$ ipython --no-banner

In [1]: import numpy as np

In [2]: np.set_printoptions(precision=2, suppress=True, linewidth=140, sign=" ")

In [3]: W0 = np.load("test12.npy")

In [4]: print(W0)
[[ -0.1    5.51  -1.21]
 [ -0.49   5.54  -0.8 ]
 [ -0.64   8.87  -1.27]
 [  1.08  -7.19   1.13]
 [  0.93  -6.76   1.12]
 [ -0.11  -2.12   0.1 ]
 [ -1.53  12.43  -1.77]
 [ -0.62   3.06  -0.67]
 [  0.69  -6.96   1.49]
 [  0.32  -5.38   1.13]
 [  0.39  -1.81   0.08]
 [  1.48 -12.95   2.4 ]
 [  1.44 -12.71   2.22]]

In [5]: Xs = (W0 - W0.mean(axis=0)) / W0.std(axis=0)

In [6]: print(Xs.std(axis=0))
[ 1.  1.  1.]

In [7]: coef = np.linalg.lstsq(np.delete(Xs, 1, axis=1), Xs[:, 1])[0]

In [8]: print(np.abs(coef).argmax())
1

In [9]: print(round(float(1 - np.var(Xs[:, 1] - np.delete(Xs, 1, axis=1) @ coef)), 2))
0.98

In [10]: print(coef)
[-0.27 -0.73]

In [11]: print(W0.sum(axis=0))
[  2.84 -20.47   3.95]

In [12]: print(np.count_nonzero(W0))
39

In [13]: print(np.linalg.svd(W0, compute_uv=False))
[ 29.13   0.94   0.73]

In [14]: print(W0.sum(axis=1))
[ 4.2   4.25  6.96 -4.98 -4.71 -2.13  9.13  1.77 -4.78 -3.93 -1.34 -9.07 -9.05]

In [15]: B = np.c_[W0[:, :2] @ np.array([[1, -2], [0, -1]]), np.array([3, 3, 2, 2, 2, 3, 0, 3, 5, 0, 4, 2, 4])]

In [16]: print(B)
[[-0.1  -5.31  3.  ]
 [-0.49 -4.56  3.  ]
 [-0.64 -7.59  2.  ]
 [ 1.08  5.03  2.  ]
 [ 0.93  4.9   2.  ]
 [-0.11  2.34  3.  ]
 [-1.53 -9.37  0.  ]
 [-0.62 -1.82  3.  ]
 [ 0.69  5.58  5.  ]
 [ 0.32  4.74  0.  ]
 [ 0.39  1.03  4.  ]
 [ 1.48  9.99  2.  ]
 [ 1.44  9.83  4.  ]]

In [17]: print(np.linalg.matrix_rank(B))
3

In [18]: F = np.loadtxt("x.csv", delimiter=",")

In [19]: print(F)
[[  1.  -3.   9. -27.]
 [  1.  -2.   4.  -8.]
 [  1.  -1.   1.  -1.]
 [  1.   0.   0.   0.]]

In [20]: # row 0 is much longer than the rest

In [21]: print(np.allclose(F, F.T))
False

In [22]: print(np.trace(F))
0.0

In [23]: print(np.linalg.matrix_power(F, 4))
[[ 418.  162. -222.  534.]
 [ 100.   74. -150.  410.]
 [ -10.   54. -154.  450.]
 [ -32.   66. -198.  582.]]

In [24]: print((F - F.T) / 2)
[[  0.   -2.    4.  -14. ]
 [  2.    0.    2.5  -4. ]
 [ -4.   -2.5   0.   -0.5]
 [ 14.    4.    0.5   0. ]]

In [25]: print(np.allclose(F @ F.T, F.T @ F))
False

In [26]: print(round(float(np.abs(np.linalg.eigvals(F)).max()), 2))
4.66
